In [1]: import numpy as np

In [2]: np.set_printoptions(precision=2, suppress=True, linewidth=200, legacy="1.25")

In [3]: def tidy(a):
   ...:     return np.round(a, 2) + 0
   ...: 

In [4]: F = np.load("a.npy")

In [5]: F
Out[5]: 
array([[ 0.07,  0.21, -0.37, -0.41, -0.01,  0.51, -0.08,  0.62,  0.33,  0.04],
       [ 0.02, -0.26,  0.32,  0.12,  0.15, -0.38,  0.08, -0.64, -0.21,  0.14],
       [ 0.15, -0.12,  0.37, -0.13,  0.08, -0.21,  0.14, -0.41,  0.06,  0.19],
       [-0.02,  0.05,  0.16,  0.28, -0.18, -0.13,  0.05, -0.03,  0.14, -0.08],
       [ 0.09,  0.07, -0.04, -0.11, -0.04,  0.26, -0.07,  0.33,  0.22,  0.18],
       [ 0.05,  0.25,  0.22, -0.45,  1.  , -0.06, -0.15, -0.71, -0.43, -0.39],
       [-0.03, -0.09,  0.26,  0.17, -0.03, -0.28,  0.13, -0.45, -0.19, -0.08],
       [ 0.16,  0.34, -0.93, -0.98,  0.21,  1.17, -0.3 ,  1.4 ,  0.57,  0.25],
       [-0.15,  0.02, -0.51,  0.11, -0.25,  0.18, -0.04,  0.49, -0.02, -0.15]])

In [6]: blk = np.stack([F, 2 * F, F[::-1]])

In [7]: np.linalg.matrix_rank(blk)
Out[7]: array([9, 9, 9])

In [8]: (blk @ F.T).shape
Out[8]: (3, 9, 9)

In [9]: mat = np.load("out14.npy")

In [10]: mat
Out[10]: 
array([[-1.,  1.,  0.,  0.,  0.,  0.,  0.,  0.,  0.,  0.],
       [ 0., -1.,  1.,  0.,  0.,  0.,  0.,  0.,  0.,  0.],
       [ 0.,  0., -1.,  1.,  0.,  0.,  0.,  0.,  0.,  0.],
       [ 0.,  0.,  0., -1.,  1.,  0.,  0.,  0.,  0.,  0.],
       [ 0.,  0.,  0.,  0., -1.,  1.,  0.,  0.,  0.,  0.],
       [ 0.,  0.,  0.,  0.,  0., -1.,  1.,  0.,  0.,  0.],
       [ 0.,  0.,  0.,  0.,  0.,  0., -1.,  1.,  0.,  0.],
       [ 0.,  0.,  0.,  0.,  0.,  0.,  0., -1.,  1.,  0.],
       [ 0.,  0.,  0.,  0.,  0.,  0.,  0.,  0., -1.,  1.],
       [ 0.,  0.,  0.,  0.,  0.,  0.,  0.,  0.,  0., -1.]])

In [11]: out = mat / np.sqrt((mat ** 2).mean(axis=1, keepdims=True))

In [12]: np.linalg.matrix_rank(mat - mat.mean(axis=1, keepdims=True))
Out[12]: 9

In [13]: np.linalg.matrix_rank(out) == np.linalg.matrix_rank(mat)
Out[13]: True

In [14]: mat - mat.mean(axis=1, keepdims=True)
Out[14]: 
array([[-1. ,  1. ,  0. ,  0. ,  0. ,  0. ,  0. ,  0. ,  0. ,  0. ],
       [ 0. , -1. ,  1. ,  0. ,  0. ,  0. ,  0. ,  0. ,  0. ,  0. ],
       [ 0. ,  0. , -1. ,  1. ,  0. ,  0. ,  0. ,  0. ,  0. ,  0. ],
       [ 0. ,  0. ,  0. , -1. ,  1. ,  0. ,  0. ,  0. ,  0. ,  0. ],
       [ 0. ,  0. ,  0. ,  0. , -1. ,  1. ,  0. ,  0. ,  0. ,  0. ],
       [ 0. ,  0. ,  0. ,  0. ,  0. , -1. ,  1. ,  0. ,  0. ,  0. ],
       [ 0. ,  0. ,  0. ,  0. ,  0. ,  0. , -1. ,  1. ,  0. ,  0. ],
       [ 0. ,  0. ,  0. ,  0. ,  0. ,  0. ,  0. , -1. ,  1. ,  0. ],
       [ 0. ,  0. ,  0. ,  0. ,  0. ,  0. ,  0. ,  0. , -1. ,  1. ],
       [ 0.1,  0.1,  0.1,  0.1,  0.1,  0.1,  0.1,  0.1,  0.1, -0.9]])

In [15]: tidy(np.linalg.norm(out, axis=1))
Out[15]: array([3.16, 3.16, 3.16, 3.16, 3.16, 3.16, 3.16, 3.16, 3.16, 3.16])

In [16]: rng = np.random.default_rng(218)

In [17]: labels = rng.permutation(10)

In [18]: labels
Out[18]: array([1, 5, 4, 0, 9, 7, 2, 3, 6, 8])

In [19]: out = mat[labels][:, labels]

In [20]: tidy(np.linalg.det(out)), tidy(np.linalg.det(mat[labels]))
Out[20]: (1.0, 1.0)

In [21]: np.diag(out)
Out[21]: array([-1., -1., -1., -1., -1., -1., -1., -1., -1., -1.])

In [22]: np.trace(out)
Out[22]: -10.0

In [23]: labels = rng.permutation(10)

In [24]: out = mat[:, labels] * rng.choice([-1, 1], 10)

In [25]: out
Out[25]: 
array([[-1., -0.,  0.,  0., -0.,  0., -0., -0., -1., -0.],
       [ 1., -0.,  0.,  0., -0.,  0., -0., -0.,  0., -1.],
       [-0., -0.,  0.,  1., -0.,  0., -0., -0.,  0.,  1.],
       [-0., -0.,  0., -1., -0.,  1., -0., -0.,  0., -0.],
       [-0., -0.,  1.,  0., -0., -1., -0., -0.,  0., -0.],
       [-0., -1., -1.,  0., -0.,  0., -0., -0.,  0., -0.],
       [-0.,  1.,  0.,  0., -0.,  0., -1., -0.,  0., -0.],
       [-0., -0.,  0.,  0., -1.,  0.,  1., -0.,  0., -0.],
       [-0., -0.,  0.,  0.,  1.,  0., -0., -1.,  0., -0.],
       [-0., -0.,  0.,  0., -0.,  0., -0.,  1.,  0., -0.]])

In [26]: left, _, Vt = np.linalg.svd(mat.T @ out)

In [27]: labels
Out[27]: array([1, 6, 5, 3, 8, 4, 7, 9, 0, 2])

In [28]: tidy(np.linalg.lstsq(mat, out)[0])
Out[28]: 
array([[ 0.,  0.,  0.,  0.,  0.,  0.,  0.,  0.,  1.,  0.],
       [-1.,  0.,  0.,  0.,  0.,  0.,  0.,  0.,  0.,  0.],
       [ 0.,  0.,  0.,  0.,  0.,  0.,  0.,  0.,  0., -1.],
       [ 0.,  0.,  0.,  1.,  0.,  0.,  0.,  0.,  0.,  0.],
       [ 0.,  0.,  0.,  0.,  0.,  1.,  0.,  0.,  0.,  0.],
       [ 0.,  0.,  1.,  0.,  0.,  0.,  0.,  0.,  0.,  0.],
       [ 0., -1.,  0.,  0.,  0.,  0.,  0.,  0.,  0.,  0.],
       [ 0.,  0.,  0.,  0.,  0.,  0., -1.,  0.,  0.,  0.],
       [ 0.,  0.,  0.,  0., -1.,  0.,  0.,  0.,  0.,  0.],
       [ 0.,  0.,  0.,  0.,  0.,  0.,  0., -1.,  0.,  0.]])
